$ ipython --no-banner

In [1]: import numpy as np

In [2]: np.set_printoptions(precision=2, suppress=True, linewidth=160, floatmode="fixed")

In [3]: E = np.loadtxt("arr.csv", delimiter=",")

In [4]: E
Out[4]: 
array([[-3.00, -2.00, -1.00,  0.00],
       [ 1.00,  2.00,  3.00,  4.00],
       [ 5.00,  6.00,  7.00,  8.00]])

In [5]: # looks like rank 2

In [6]: np.allclose(E[:-1].T @ np.linalg.lstsq(E[:-1].T, E[-1])[0], E[-1])
Out[6]: True

In [7]: np.round(E @ np.linalg.pinv(E) @ E, 2) + 0
Out[7]: 
array([[-3.00, -2.00, -1.00,  0.00],
       [ 1.00,  2.00,  3.00,  4.00],
       [ 5.00,  6.00,  7.00,  8.00]])

In [8]: np.linalg.lstsq(E[:-1].T, E[-1])[2]
Out[8]: np.int32(2)

In [9]: np.abs(np.diag(np.linalg.qr(E)[1])) > 1e-9
Out[9]: array([ True,  True, False])

In [10]: blk = np.stack([E, 4 * E, E[::-1]])

In [11]: blk.sum(axis=0)
Out[11]: 
array([[-10.00,  -4.00,   2.00,   8.00],
       [  6.00,  12.00,  18.00,  24.00],
       [ 22.00,  28.00,  34.00,  40.00]])

In [12]: (blk @ E.T).shape
Out[12]: (3, 3, 3)

In [13]: np.linalg.matrix_rank(blk.reshape(3, -1))
Out[13]: np.int64(2)

In [14]: W1 = np.array([[5, -2, 5, 1, -1],
    ...:     [-2, 1, 3, 5, -4],
    ...:     [2, 1, 3, 3, -2],
    ...:     [-5, -1, 4, 3, 3]])

In [15]: coef = np.array([-1, 2, -1, -1, 1])

In [16]: hid = np.maximum(E @ W1 + coef, 0)

In [17]: (hid > 0).astype(int)
Out[17]: 
array([[0, 1, 0, 0, 1],
       [0, 1, 1, 1, 0],
       [0, 0, 1, 1, 0]])

In [18]: hid
Out[18]: 
array([[ 0.00,  5.00,  0.00,  0.00, 14.00],
       [ 0.00,  1.00, 35.00, 31.00,  0.00],
       [ 0.00,  0.00, 95.00, 79.00,  0.00]])

In [19]: W2 = np.array([[5, 5, 1], [1, 3, 0], [4, 4, 4], [5, 2, 2], [5, 1, 0]])

In [20]: hid @ W2
Out[20]: 
array([[ 75.00,  29.00,   0.00],
       [296.00, 205.00, 202.00],
       [775.00, 538.00, 538.00]])

In [21]: (hid @ W2).round(6).argmax(axis=1)
Out[21]: array([0, 0, 0])

In [22]: W1 @ W2
Out[22]: 
array([[43, 40, 27],
       [ 8, 11, 20],
       [28, 29, 20],
       [20, -3, 17]])

In [23]: np.linalg.cond(E) > 100
Out[23]: np.True_

In [24]: np.argsort(-np.linalg.norm(E, axis=0).round(6), kind="stable")[:3]
Out[24]: array([3, 2, 1])

In [25]: x0 = np.array([-3, -1, -1, 1])

In [26]: h1 = np.maximum(E @ x0, 0)

In [27]: np.tanh(E @ x0)
Out[27]: array([ 1.00, -1.00, -1.00])

In [28]: h1
Out[28]: array([12.00,  0.00,  0.00])

In [29]: E.T @ h1
Out[29]: array([-36.00, -24.00, -12.00,   0.00])

In [30]: np.flatnonzero(h1 > 1e-9)
Out[30]: array([0])

In [31]: M2 = np.array([[0, 1], [-1, -1], [1, 0], [-1, 2]])

In [32]: W2 = np.array([[-3, -3, -1, -3], [0, 2, -2, 1]])

In [33]: rng = np.random.default_rng(3887)

In [34]: W0 = M2 @ W2 + 0.3 * rng.normal(size=(4, 4))

In [35]: W0
Out[35]: 
array([[ 0.23,  2.20, -2.55,  1.15],
       [ 2.84,  0.79,  1.82,  2.07],
       [-3.07, -3.00, -0.90, -2.89],
       [ 2.36,  7.03, -2.93,  5.19]])

In [36]: (W0 - W0.T) / 2
Out[36]: 
array([[ 0.00, -0.32,  0.26, -0.60],
       [ 0.32,  0.00,  2.41, -2.48],
       [-0.26, -2.41,  0.00,  0.02],
       [ 0.60,  2.48, -0.02,  0.00]])

In [37]: np.allclose(W0, W0.T)
Out[37]: False

In [38]: round(np.linalg.det(W0), 2)
Out[38]: np.float64(12.83)
